$ ipython --no-banner

In [1]: import numpy as np

In [2]: import numpy.linalg as la

In [3]: np.set_printoptions(precision=3, suppress=True, linewidth=160, sign=" ")

In [4]: tidy = lambda a: np.round(a, 3) + 0

In [5]: data = np.loadtxt("layer10.csv", delimiter=",")

In [6]: print(data)
[[ 36.014  18.024  -5.989  18.081  12.009]
 [-17.955 -36.001  -5.967 -26.935 -24.005]
 [-12.055 -35.964  -8.038 -25.983 -23.932]]

In [7]: Uu, sig, vt = la.svd(data)

In [8]: print(tidy(sig))
[ 84.559  26.183   0.096]

In [9]: print(np.argmax(sig[:-1] / (sig[1:] + 1e-6)) + 1)
2

In [10]: Y = Uu[:, :2] @ np.diag(sig[:2]) @ vt[:2]

In [11]: print(tidy(la.norm(data - Y, 2)), tidy(sig[2]))
0.096 0.096

In [12]: print(tidy(la.norm(data - Y) / la.norm(data)))
0.001

In [13]: print(la.matrix_rank(Y))
2

In [14]: print(tidy(la.norm(data, 2) / la.norm(data)))
0.955

In [15]: print([round(float(x), 3) for x in la.svd(data, compute_uv=False)[:3]])
[84.559, 26.183, 0.096]

In [16]: print(np.argsort(-la.norm(data, axis=0).round(6), kind="stable")[:3])
[ 1  0  3]

In [17]: r0, g = data[2], data[1]

In [18]: print(tidy(r0 @ r0))
2751.199

In [19]: print(r0 @ g)
2833.49

In [20]: p = (r0 @ g) / (r0 @ r0) * r0

In [21]: print(la.matrix_rank(np.outer(r0, g)))
1

In [22]: F = np.load("sample10.npy")

In [23]: print(F)
[[ 4.  1.  1.  1.]
 [ 1.  4.  1.  1.]
 [ 1.  1.  4.  1.]
 [ 1.  1.  1.  4.]]

In [24]: # equal to its transpose

In [25]: print(tidy(la.norm(F, 2)))
7.0

In [26]: print(tidy(la.norm(F, 1)), tidy(la.norm(F, np.inf)))
7.0 7.0

In [27]: print(tidy(la.norm(F) ** 2 / la.norm(F, 2) ** 2))
1.551

In [28]: print(tidy(la.norm(F, axis=1)))
[ 4.359  4.359  4.359  4.359]

In [29]: vals, evecs = la.eigh(F)

In [30]: print(tidy(la.eigvalsh(F @ F)))
[  9.   9.   9.  49.]

In [31]: print(tidy(evecs @ np.diag(vals) @ evecs.T))
[[ 4.  1.  1.  1.]
 [ 1.  4.  1.  1.]
 [ 1.  1.  4.  1.]
 [ 1.  1.  1.  4.]]

In [32]: print((vals > 1e-8).sum(), (vals < -1e-8).sum())
4 0

In [33]: print(np.unique(vals.round(6) + 0, return_counts=True)[1])
[ 3  1]

In [34]: print(tidy(np.abs(evecs[:, -1])))
[ 0.5  0.5  0.5  0.5]

In [35]: print(tidy(vals.sum()), np.trace(F))
16.0 16.0

In [36]: q, evecs = la.qr(F[:, :3])[0], la.qr(F[:, 3:])[0]

In [37]: sig = la.svd(q.T @ evecs, compute_uv=False)

In [38]: print(tidy(la.norm(q @ q.T - evecs @ evecs.T, 2)))
1.0

In [39]: gram = F.T @ F

In [40]: print(la.matrix_rank(gram))
4

In [41]: print(tidy(la.svd(F, compute_uv=False) ** 2))
[ 49.   9.   9.   9.]

In [42]: print(gram)
[[ 19.  10.  10.  10.]
 [ 10.  19.  10.  10.]
 [ 10.  10.  19.  10.]
 [ 10.  10.  10.  19.]]

In [43]: print(tidy(la.eigvalsh(gram)[::-1]))
[ 49.   9.   9.   9.]

In [44]: rng = np.random.default_rng(4529)

In [45]: lab = rng.permutation(4)

In [46]: print(lab)
[ 2  3  1  0]

In [47]: Y = F[lab][:, lab]

In [48]: print(np.diag(Y))
[ 4.  4.  4.  4.]

In [49]: print(np.allclose(Y, F))
True

In [50]: Y = np.array([[5, 6, 4], [-2, -9, -7], [7, -3, 4]])

In [51]: A = np.tril(Y)

In [52]: print(A)
[[ 5  0  0]
 [-2 -9  0]
 [ 7 -3  4]]

In [53]: Y = A / np.sqrt((A ** 2).mean(axis=1, keepdims=True))

In [54]: print(la.matrix_rank(Y) == la.matrix_rank(A))
True

In [55]: print(la.matrix_rank(A - A.mean(axis=1, keepdims=True)))
2

In [56]: gram = A.T @ A

In [57]: print(gram)
[[ 78  -3  28]
 [ -3  90 -12]
 [ 28 -12  16]]

In [58]: print(tidy(la.eigvalsh(gram)[::-1]))
[ 97.149  82.825   4.027]

In [59]: print(la.matrix_rank(gram))
3

In [60]: print(np.allclose(gram, gram.T))
True

In [61]: print((A @ A.T).shape)
(3, 3)

In [62]: print(np.diag(gram))
[ 78  90  16]

In [63]: print(tidy(la.svd(A, compute_uv=False) ** 2))
[ 97.149  82.825   4.027]

In [64]: Y = A[0, 0] * A[1:] - np.outer(A[1:, 0], A[0])

In [65]: print(Y)
[[  0 -45   0]
 [  0 -15  20]]

In [66]: print(np.flatnonzero(~Y.round(6).any(axis=1)))
[]

In [67]: r0 = np.array([1, -1, -1])

In [68]: Y = A + np.outer(r0, np.eye(3)[0])

In [69]: print(la.matrix_rank(la.inv(Y) - la.inv(A), tol=1e-8))
1

In [70]: print(tidy(la.det(Y) / la.det(A)), tidy(1 + la.solve(A, r0)[0]))
1.2 1.2

In [71]: print(la.matrix_rank(Y - A))
1

In [72]: Y = A + rng.integers(-2, 3, (3, 2)) @ rng.integers(-2, 3, (2, 3))

In [73]: print(Y)
[[  6   3   1]
 [ -5 -10  -3]
 [  5  -1   2]]

In [74]: print(tidy(la.svd(Y - A, compute_uv=False)))
[ 5.343  3.667  0.   ]

In [75]: print(Y - A)
[[ 1  3  1]
 [-3 -1 -3]
 [-2  2 -2]]

In [76]: print(np.abs(Y - A).sum(axis=1))
[ 5  7  6]

In [77]: J = np.load("a.npy")

In [78]: print(J)
[[ 0  1  0  0]
 [ 0  0  0  1]
 [ 1  0  0  0]
 [ 0  0  1  0]]

In [79]: # row-stochastic, so 1 is an eigenvalue

In [80]: q, R = la.qr(A)

In [81]: print(tidy(abs(R[0, 0])), tidy(la.norm(A[:, 0])))
8.832 8.832

In [82]: print(q.shape, R.shape)
(3, 3) (3, 3)

In [83]: print(tidy(R))
[[-8.832  0.34  -3.17 ]
 [ 0.     9.481 -1.152]
 [ 0.     0.     2.15 ]]

In [84]: print(tidy(q))
[[-0.566  0.02  -0.824]
 [ 0.226 -0.957 -0.179]
 [-0.793 -0.288  0.537]]

In [85]: print(tidy(np.sort(np.abs(la.eigvals(J)))[::-1]))
[ 1.  1.  1.  1.]

In [86]: p = np.eye(4)[1]

In [87]: for _ in range(4):
    ...:     p = p @ J
    ...:     print(p.round(3))
    ...: 
[ 0.  0.  0.  1.]
[ 0.  0.  1.  0.]
[ 1.  0.  0.  0.]
[ 0.  1.  0.  0.]

In [88]: arr = np.loadtxt("w.csv", delimiter=",")

In [89]: print(arr)
[[-1.2 -0.1  0.5  6.   0.2]
 [ 0.4 -0.8  0.9 -5.5  0.2]
 [ 0.  -0.6 -1.  -1.  -2.7]]

In [90]: Y = arr + rng.integers(-2, 3, (3, 1)) @ rng.integers(-2, 3, (1, 5))

In [91]: print(tidy(Y))
[[ 0.8 -0.1  2.5  7.   2.2]
 [ 2.4 -0.8  2.9 -4.5  2.2]
 [ 4.  -0.6  3.   1.   1.3]]

In [92]: print(tidy(la.svd(Y - arr, compute_uv=False)))
[ 8.832  0.     0.   ]

In [93]: print(np.abs(Y - arr).sum(axis=1))
[  7.   7.  14.]

In [94]: x0 = np.array([-6, 7, 6, -1, 7])

In [95]: print(tidy(np.einsum("ij,j->i", arr, x0)))
[  4.9   4.3 -28.1]

In [96]: print(tidy(arr @ np.ones(5)))
[ 5.4 -4.8 -5.3]

In [97]: print(la.norm(arr @ x0) <= la.norm(arr, 2) * la.norm(x0) + 1e-9)
True

In [98]: print(arr @ np.eye(5)[2])
[ 0.5  0.9 -1. ]

In [99]: print(tidy(arr * x0))
[[  7.2  -0.7   3.   -6.    1.4]
 [ -2.4  -5.6   5.4   5.5   1.4]
 [  0.   -4.2  -6.    1.  -18.9]]

In [100]: blk = np.stack([arr, 2 * arr, arr[::-1]])

In [101]: print(tidy(la.norm(blk, axis=(1, 2))))
[  8.904  17.809   8.904]

In [102]: print(la.matrix_rank(blk.reshape(3, -1)))
2

In [103]: print(tidy(np.einsum("bij,cij->bc", blk, blk)))
[[  79.29  158.58   17.94]
 [ 158.58  317.16   35.88]
 [  17.94   35.88   79.29]]

In [104]: r0, g = arr[0], arr[2]

In [105]: print(r0 @ r0)
37.74

In [106]: p = (r0 @ g) / (r0 @ r0) * r0

In [107]: print(tidy(p))
[ 0.222  0.018 -0.092 -1.11  -0.037]

In [108]: print(tidy(la.norm(r0 + g) ** 2 + la.norm(r0 - g) ** 2))
94.78

In [109]: E = np.load("data.npy")

In [110]: print(E)
[[ 0.5  0.   0.5]
 [ 0.   1.   0. ]
 [ 0.   0.   1. ]]

In [111]: print(tidy(la.eigvals(E).sum().real))
2.5

In [112]: print(tidy(la.det(E.T)))
0.5

In [113]: print(tidy(la.det(2 * E)), tidy(la.det(E)))
4.0 0.5

In [114]: print(np.einsum("ii->", E))
2.5

In [115]: print(tidy(la.matrix_power(E, 2)))
[[ 0.25  0.    0.75]
 [ 0.    1.    0.  ]
 [ 0.    0.    1.  ]]

In [116]: p = np.eye(3)[1]

In [117]: for _ in range(6):
     ...:     p = p @ E
     ...:     print(p.round(3))
     ...: 
[ 0.  1.  0.]
[ 0.  1.  0.]
[ 0.  1.  0.]
[ 0.  1.  0.]
[ 0.  1.  0.]
[ 0.  1.  0.]

In [118]: def softmax(z):
     ...:     e = np.exp(z - z.max(axis=-1, keepdims=True))
     ...:     return e / e.sum(axis=-1, keepdims=True)
     ...: 

In [119]: print(tidy(softmax(E[0])))
[ 0.384  0.233  0.384]

In [120]: S = E @ E.T / np.sqrt(3)

In [121]: print(softmax(S).round(6).argmax(axis=1))
[ 0  1  2]

In [122]: print(tidy(softmax(S)[0] @ E))
[ 0.182  0.273  0.546]

In [123]: q = E.astype(float).copy()

In [124]: for j in range(3):
     ...:     q[:, j] -= q[:, :j] @ (q[:, :j].T @ q[:, j])
     ...:     q[:, j] /= la.norm(q[:, j])
     ...: 

In [125]: print(q)
[[ 1.  0.  0.]
 [ 0.  1.  0.]
 [ 0.  0.  1.]]

In [126]: Y = np.array([[-1, 2], [-2, 2]])

In [127]: basis = np.kron(Y, E)

In [128]: print(tidy(la.norm(basis, 2)), tidy(la.norm(Y, 2) * la.norm(E, 2)))
4.075 4.075

In [129]: M = np.load("out12.npy")

In [130]: print(M)
[[ -1.2   0.7   0.4   0.7]
 [ -0.6  -0.2  -0.8   0.5]
 [  0.5  -1.4  -0.7   1.1]
 [  1.7  -0.2   0.2   1.6]
 [ -1.2  -1.9   0.7  -0.7]
 [ -0.4  -1.2  -0.5  -0.3]
 [  0.6   0.7   1.   -1.9]
 [ -0.1  -0.2  -0.4  -0.6]
 [ -1.4  -0.3   0.7   0.5]
 [  1.8  -0.8   1.9   0.9]
 [  0.4   0.   -0.4  -0.2]
 [  0.2  -1.2  -1.3   0.4]
 [  0.5  -0.1   0.4   0.9]
 [ -0.5  -1.6   0.2  -1.9]
 [  0.2  -1.4   0.7  -0.1]
 [  0.9   2.4   0.7   0. ]
 [ -1.4   0.8   1.3   1.7]
 [  1.2  -0.1   2.    2.4]
 [ -0.3   0.3  -0.4  -0.5]
 [-10.   12.   -3.    6. ]
 [ -1.2  -0.3  -0.1   0.6]
 [  0.8  -0.8  -1.   -0.6]
 [  0.7  -0.8  -0.8  -1.6]
 [  0.3   0.    0.   -1.4]
 [  2.1   1.   -1.1  -1.5]]

In [131]: # row 19 is much longer than the rest

In [132]: lab = M[:, 3] > np.median(M[:, 3])

In [133]: r0 = M[lab].mean(axis=0) - M[~lab].mean(axis=0)

In [134]: print(np.argsort(-np.abs(r0).round(6), kind="stable"))
[ 3  0  1  2]

In [135]: Y = np.array([[2, 3], [1, 2], [1, 1], [0, 0]])

In [136]: print(la.matrix_rank(M @ Y))
2

In [137]: print(la.matrix_rank(np.vstack([M, Y.T])))
4

In [138]: print(np.vstack([M, Y.T]).shape)
(27, 4)

In [139]: proj = M @ la.solve(M.T @ M, M.T)

In [140]: print(tidy(proj @ M[:, 3]))
[ 0.7  0.5  1.1  1.6 -0.7 -0.3 -1.9 -0.6  0.5  0.9 -0.2  0.4  0.9 -1.9 -0.1  0.   1.7  2.4 -0.5  6.   0.6 -0.6 -1.6 -1.4 -1.5]

In [141]: print(la.matrix_rank(np.eye(25) - proj))
21

In [142]: blk = np.stack([M, 3 * M, M[::-1]])

In [143]: print(blk.shape)
(3, 25, 4)

In [144]: print(tidy(la.norm(blk, axis=(1, 2))))
[ 19.675  59.025  19.675]

In [145]: print(tidy(np.einsum("bij,cij->bc", blk, blk)))
[[ 387.11 1161.33  -17.51]
 [1161.33 3483.99  -52.53]
 [ -17.51  -52.53  387.11]]

In [146]: print(la.matrix_rank(blk.reshape(3, -1)))
2

In [147]: W0 = np.array([[1.3, -2.0, 0.6, 1.5, -0.7],
     ...:     [1.0, 0.2, -0.9, 1.8, 0.9],
     ...:     [-1.0, -0.6, -1.0, -0.9, -0.7]])

In [148]: W0[:, 0] *= 5

In [149]: print(W0)
[[ 6.5 -2.   0.6  1.5 -0.7]
 [ 5.   0.2 -0.9  1.8  0.9]
 [-5.  -0.6 -1.  -0.9 -0.7]]

In [150]: # column 0 dominates

In [151]: r0 = np.array([0, 2, -1])

In [152]: print(np.cross(W0[2, :3], W0[1, :3]))
[ 0.74 -9.5   2.  ]

In [153]: print(np.polyval(r0, W0[2]))
[-11.   -2.2  -3.   -2.8  -2.4]

In [154]: print(tidy(np.array([np.convolve(row, r0, "same") for row in W0])))
[[ 13.  -10.5   3.2   2.4  -2.9]
 [ 10.   -4.6  -2.    4.5   0. ]
 [-10.    3.8  -1.4  -0.8  -0.5]]

In [155]: print(tidy(np.convolve(W0[2], r0)))
[  0.  -10.    3.8  -1.4  -0.8  -0.5   0.7]
